$ ipython --no-banner

In [1]: import numpy as np

In [2]: np.set_printoptions(suppress=True, linewidth=140)

In [3]: def rd(a):
   ...:     return np.round(a, 2) + 0
   ...: 

In [4]: J, _ = np.linalg.qr(np.array([[-0.8, 1.8, -1.1], [-1.6, -0.1, 0.0], [1.1, -1.4, -1.0]]))

In [5]: rd(J)
Out[5]: 
array([[-0.38,  0.7 ,  0.61],
       [-0.76, -0.61,  0.22],
       [ 0.52, -0.38,  0.76]])

In [6]: rng = np.random.default_rng(5525)

In [7]: z = rng.permutation(3)

In [8]: z
Out[8]: array([2, 1, 0])

In [9]: A2 = J[z][:, z]

In [10]: rd(np.trace(A2))
Out[10]: np.float64(-0.23)

In [11]: rd(A2)
Out[11]: 
array([[ 0.76, -0.38,  0.52],
       [ 0.22, -0.61, -0.76],
       [ 0.61,  0.7 , -0.38]])

In [12]: rd(np.diag(A2))
Out[12]: array([ 0.76, -0.61, -0.38])

In [13]: rd(A2 @ A2.T)
Out[13]: 
array([[1., 0., 0.],
       [0., 1., 0.],
       [0., 0., 1.]])

In [14]: rd(np.linalg.pinv(A2))
Out[14]: 
array([[ 0.76,  0.22,  0.61],
       [-0.38, -0.61,  0.7 ],
       [ 0.52, -0.76, -0.38]])

In [15]: rd(np.linalg.norm(A2, axis=0))
Out[15]: array([1., 1., 1.])

In [16]: X = np.loadtxt("layer5.csv", delimiter=",")

In [17]: rd(X)
Out[17]: 
array([[ 17.05, -14.07,   7.85,  17.23,  -0.16],
       [ 11.99, -10.64,   4.3 ,  12.46,  -0.34],
       [  9.18,  -8.64,   2.43,   9.81,  -0.38],
       [  8.36,  -8.05,   1.9 ,   9.04,  -0.38],
       [  6.59,  -6.72,   0.8 ,   7.37,  -0.37],
       [  3.74,  -4.46,  -0.82,   4.66,  -0.26],
       [  3.21,  -4.01,  -1.09,   4.15,  -0.22],
       [  2.52,  -3.42,  -1.42,   3.49,  -0.17],
       [  1.91,  -2.87,  -1.68,   2.9 ,  -0.11],
       [ -0.22,  -0.63,  -2.11,   0.72,   0.23],
       [ -0.3 ,  -0.51,  -2.08,   0.62,   0.25],
       [ -0.55,  -0.1 ,  -1.88,   0.29,   0.33],
       [ -0.51,   0.3 ,  -0.97,  -0.01,   0.35],
       [  0.24,  -0.29,   0.34,  -0.02,  -0.3 ],
       [  0.56,  -0.97,   0.67,  -0.23,  -1.04],
       [  0.63,  -1.51,   0.65,  -0.54,  -1.72],
       [  0.55,  -2.06,   0.43,  -1.01,  -2.49],
       [  0.37,  -2.52,   0.09,  -1.52,  -3.21],
       [  0.15,  -2.89,  -0.28,  -2.01,  -3.83],
       [  0.01,  -3.08,  -0.51,  -2.29,  -4.16],
       [ -0.34,  -3.46,  -1.04,  -2.91,  -4.87],
       [-14.82,  -7.59, -19.71, -21.85, -19.91],
       [-15.18,  -7.62, -20.15, -22.28, -20.21]])

In [18]: W2 = X[[10, 18]].astype(float)

In [19]: for _ in range(7):
    ...:     z = np.linalg.norm(X[:, None] - W2, axis=-1).argmin(axis=1)
    ...:     W2 = np.array([X[z == j].mean(axis=0) for j in range(2)])
    ...: 

In [20]: z
Out[20]: array([0, 0, 0, 0, 0, 0, 0, 0, 0, 0, 0, 0, 0, 0, 0, 0, 0, 0, 0, 0, 0, 1, 1])

In [21]: rd(W2)
Out[21]: 
array([[  3.1 ,  -3.84,   0.27,   2.96,  -1.09],
       [-15.  ,  -7.61, -19.93, -22.07, -20.06]])

In [22]: print(np.abs(W2[1] - W2[0]).argmax())
3

In [23]: Xs = X - X.mean(axis=0)

In [24]: U, sv, VT = np.linalg.svd(Xs, full_matrices=False)

In [25]: print(np.abs(VT[0]).argmax())
3

In [26]: np.searchsorted(np.cumsum(sv ** 2) / (sv ** 2).sum(), 0.9) + 1
Out[26]: np.int64(2)

In [27]: rd(sv ** 2 / (sv ** 2).sum())
Out[27]: array([0.88, 0.11, 0.01, 0.  , 0.  ])

In [28]: rd(sv)
Out[28]: array([63.96, 22.71,  7.96,  0.  ,  0.  ])

In [29]: np.linalg.matrix_rank(Xs)
Out[29]: np.int64(3)

In [30]: np.abs(U[:, 0]).argmax()
Out[30]: np.int64(22)

In [31]: rd(VT[0] * np.sign(VT[0, np.abs(VT[0]).argmax()]))
Out[31]: array([ 0.5 , -0.05,  0.44,  0.65,  0.37])

In [32]: (np.sign(U[:, 0]) == np.sign(U[0, 0])).astype(int)
Out[32]: array([1, 1, 1, 1, 1, 1, 1, 1, 1, 0, 0, 0, 0, 1, 1, 0, 0, 0, 0, 0, 0, 0, 0])

In [33]: mat = np.load("test1.npy")

In [34]: mat
Out[34]: 
array([[-1,  0,  1, -2],
       [ 0, -1,  0,  1],
       [ 1,  0, -1,  0],
       [-2,  1,  0, -1]])

In [35]: mat.sum(axis=0)
Out[35]: array([-2,  0,  0, -2])

In [36]: mat - mat[0]
Out[36]: 
array([[ 0,  0,  0,  0],
       [ 1, -1, -1,  3],
       [ 2,  0, -2,  2],
       [-1,  1, -1,  1]])

In [37]: mat[4]
Traceback (most recent call last):
  Cell In[37], line 1
    mat[4]
IndexError: index 4 is out of bounds for axis 0 with size 4


In [38]: rd(np.linalg.norm(mat))
Out[38]: np.float64(4.0)

In [39]: np.abs(mat).max()
Out[39]: np.int64(2)

In [40]: mat.mean(axis=0)
Out[40]: array([-0.5,  0. ,  0. , -0.5])

In [41]: mat.shape
Out[41]: (4, 4)

In [42]: print(np.count_nonzero(mat))
10

In [43]: rd(np.linalg.svd(mat, compute_uv=False))
Out[43]: array([3.41, 1.41, 1.41, 0.59])

In [44]: np.diff(mat, axis=0)
Out[44]: 
array([[ 1, -1, -1,  3],
       [ 1,  1, -1, -1],
       [-3,  1,  1, -1]])

In [45]: A2 = mat[0, 0] * mat[1:] - np.outer(mat[1:, 0], mat[0])

In [46]: A2
Out[46]: 
array([[ 0,  1,  0, -1],
       [ 0,  0,  0,  2],
       [ 0, -1,  2, -3]])

In [47]: np.linalg.matrix_rank(A2), np.linalg.matrix_rank(mat)
Out[47]: (np.int64(3), np.int64(4))

In [48]: feats = np.load("m.npy")

In [49]: feats
Out[49]: 
array([[0, 1],
       [1, 0]])

In [50]: f = np.array([0, 3, 1])

In [51]: A2 = J + np.outer(f, np.eye(3)[0])

In [52]: rd(np.linalg.det(A2) / np.linalg.det(J)), rd(1 + np.linalg.solve(J, f)[0])
Out[52]: (np.float64(-0.76), np.float64(-0.76))

In [53]: np.linalg.matrix_rank(A2 - J)
Out[53]: np.int64(1)

In [54]: x0 = np.array([-2, -1])

In [55]: rhs = feats @ x0

In [56]: rhs
Out[56]: array([-1, -2])

In [57]: rd(np.linalg.solve(feats.T, feats[1]))
Out[57]: array([0., 1.])

In [58]: rd(np.linalg.solve(feats, rhs))
Out[58]: array([-2., -1.])

In [59]: rd(np.linalg.solve(feats, feats[:, 1]))
Out[59]: array([0., 1.])

In [60]: rd(np.linalg.solve(feats, rhs + feats[:, 0]))
Out[60]: array([-1., -1.])

In [61]: A2 = np.array([[6, -4, -2], [1, 5, 5]])

In [62]: W2 = np.kron(A2, feats)

In [63]: W2.shape
Out[63]: (4, 6)

In [64]: A2 = feats / np.sqrt((feats ** 2).mean(axis=1, keepdims=True))

In [65]: np.linalg.matrix_rank(A2) == np.linalg.matrix_rank(feats)
Out[65]: np.True_

In [66]: feats - feats.mean(axis=1, keepdims=True)
Out[66]: 
array([[-0.5,  0.5],
       [ 0.5, -0.5]])

In [67]: print(rd(A2[0]))
[0.   1.41]

In [68]: print(feats[:, 1] @ feats[:, 0])
0

In [69]: feats @ feats.T
Out[69]: 
array([[1, 0],
       [0, 1]])

In [70]: print(rd(np.linalg.norm(feats, axis=0)))
[1. 1.]

In [71]: rd(np.linalg.svd(feats, compute_uv=False))
Out[71]: array([1., 1.])

In [72]: M = np.load("dump.npy")

In [73]: rd(M)
Out[73]: 
array([[ 1.  ,  0.  ,  0.  ,  0.  ],
       [ 0.  ,  1.  ,  0.  ,  0.  ],
       [ 0.  ,  0.  ,  0.81,  0.59],
       [ 0.  ,  0.  , -0.59,  0.81]])

In [74]: (np.linalg.matrix_power((M != 0) + (M.T != 0) + np.eye(4), 4) > 0).astype(int)
Out[74]: 
array([[1, 0, 0, 0],
       [0, 1, 0, 0],
       [0, 0, 1, 1],
       [0, 0, 1, 1]])

In [75]: w, V = np.linalg.eigh(feats)

In [76]: rd(np.linalg.eigvalsh(feats @ feats))
Out[76]: array([1., 1.])

In [77]: rd(V @ np.diag(w) @ V.T)
Out[77]: 
array([[0., 1.],
       [1., 0.]])

In [78]: rd(np.abs(V[:, -1]))
Out[78]: array([0.71, 0.71])

In [79]: rd(np.linalg.eigvalsh(feats + 2 * np.eye(2)))
Out[79]: array([1., 3.])

In [80]: rd(np.linalg.norm(mat, axis=0))
Out[80]: array([2.45, 1.41, 1.41, 2.45])

In [81]: rd(np.linalg.norm(mat, axis=1))
Out[81]: array([2.45, 1.41, 1.41, 2.45])

In [82]: rd(np.linalg.norm(mat[2] - mat[3]))
Out[82]: np.float64(3.46)

In [83]: x0 = np.array([1, 3, 4, 8])

In [84]: rhs = M @ x0

In [85]: print(rd(rhs))
[1.   3.   7.94 4.12]

In [86]: rd(np.linalg.solve(M, 5 * rhs))
Out[86]: array([ 5., 15., 20., 40.])

In [87]: rd(np.linalg.solve(M.T, M[3]))
Out[87]: array([0., 0., 0., 1.])
